$ ipython --no-banner

In [1]: import numpy as np

In [2]: np.set_printoptions(suppress=True, linewidth=120)

In [3]: X = np.array([[24, 28, 28, -12, -14, -14],
   ...:     [-36, -20, -12, 18, 10, 6],
   ...:     [20, 24, 24, -10, -12, -12],
   ...:     [-18, -21, -21, 24, 28, 28],
   ...:     [27, 15, 9, -36, -20, -12],
   ...:     [-15, -18, -18, 20, 24, 24]])

In [4]: Uu, sig, VT = np.linalg.svd(X)

In [5]: sig.round(4)
Out[5]: array([118.3337,  27.7416,  27.4945,   6.4457,   0.1713,   0.0401])

In [6]: B = Uu[:, :4] @ np.diag(sig[:4]) @ VT[:4]

In [7]: round(np.abs(X - B).max(), 4)
Out[7]: np.float64(0.0618)

In [8]: round(np.linalg.norm(X - B, 2), 4), np.round(sig[4], 4)
Out[8]: (np.float64(0.1713), np.float64(0.1713))

In [9]: np.linalg.matrix_rank(X, rtol=0.05)
Out[9]: np.int64(4)

In [10]: round(np.linalg.norm(X, 2) / np.linalg.norm(X), 4)
Out[10]: np.float64(0.9483)

In [11]: np.allclose(X, X.T)
Out[11]: False

In [12]: round(float(np.linalg.det(X)), 4)
Out[12]: 4000.0

In [13]: np.allclose(X @ X.T, X.T @ X)
Out[13]: False

In [14]: round(np.abs(np.linalg.eigvals(X)).max(), 4)
Out[14]: np.float64(30.6785)

In [15]: X @ X
Out[15]: 
array([[  176,  1078,  1386,  -128,  -784, -1008],
       [ -528, -1232, -1452,   384,   896,  1056],
       [  132,   902,  1166,   -96,  -656,  -848],
       [ -192, -1176, -1512,   176,  1078,  1386],
       [  576,  1344,  1584,  -528, -1232, -1452],
       [ -144,  -984, -1272,   132,   902,  1166]])

In [16]: np.trace(X)
Out[16]: np.int64(56)

In [17]: gram = X.T @ X

In [18]: np.round(np.linalg.eigvalsh(gram)[::-1], 4)
Out[18]: array([14002.876 ,   769.5985,   755.9477,    41.5469,     0.0293,     0.0016])

In [19]: gram
Out[19]: 
array([[ 3550,  2925,  2475, -2840, -2340, -1980],
       [ 2925,  2750,  2500, -2340, -2200, -2000],
       [ 2475,  2500,  2350, -1980, -2000, -1880],
       [-2840, -2340, -1980,  2840,  2340,  1980],
       [-2340, -2200, -2000,  2340,  2200,  2000],
       [-1980, -2000, -1880,  1980,  2000,  1880]])

In [20]: np.linalg.matrix_rank(gram)
Out[20]: np.int64(6)

In [21]: np.trace(gram), (X ** 2).sum()
Out[21]: (np.int64(15570), np.int64(15570))

In [22]: m1 = np.load("test11.npy")

In [23]: m1.round(4)
Out[23]: 
array([[ 0.9319, -0.1771, -0.1499,  0.1226, -0.2316, -0.0954],
       [-0.1771,  0.5395, -0.3896,  0.3188, -0.6022, -0.248 ],
       [-0.1499, -0.3896,  0.6703,  0.2698, -0.5095, -0.2098],
       [ 0.1226,  0.3188,  0.2698,  0.7793,  0.4169,  0.1717],
       [-0.2316, -0.6022, -0.5095,  0.4169,  0.2125, -0.3243],
       [-0.0954, -0.248 , -0.2098,  0.1717, -0.3243,  0.8665]])

In [24]: x = np.array([0, 0, 4, 3, 2, 1])

In [25]: h = np.maximum(m1 @ x, 0)

In [26]: np.round(m1 * (h > 1e-9)[:, None], 4)
Out[26]: 
array([[ 0.    , -0.    , -0.    ,  0.    , -0.    , -0.    ],
       [-0.    ,  0.    , -0.    ,  0.    , -0.    , -0.    ],
       [-0.1499, -0.3896,  0.6703,  0.2698, -0.5095, -0.2098],
       [ 0.1226,  0.3188,  0.2698,  0.7793,  0.4169,  0.1717],
       [-0.    , -0.    , -0.    ,  0.    ,  0.    , -0.    ],
       [-0.    , -0.    , -0.    ,  0.    , -0.    ,  0.    ]])

In [27]: np.round(np.tanh(m1 @ x), 4)
Out[27]: array([-0.6585, -0.9677,  0.9785,  0.9997, -0.5958, -0.1059])
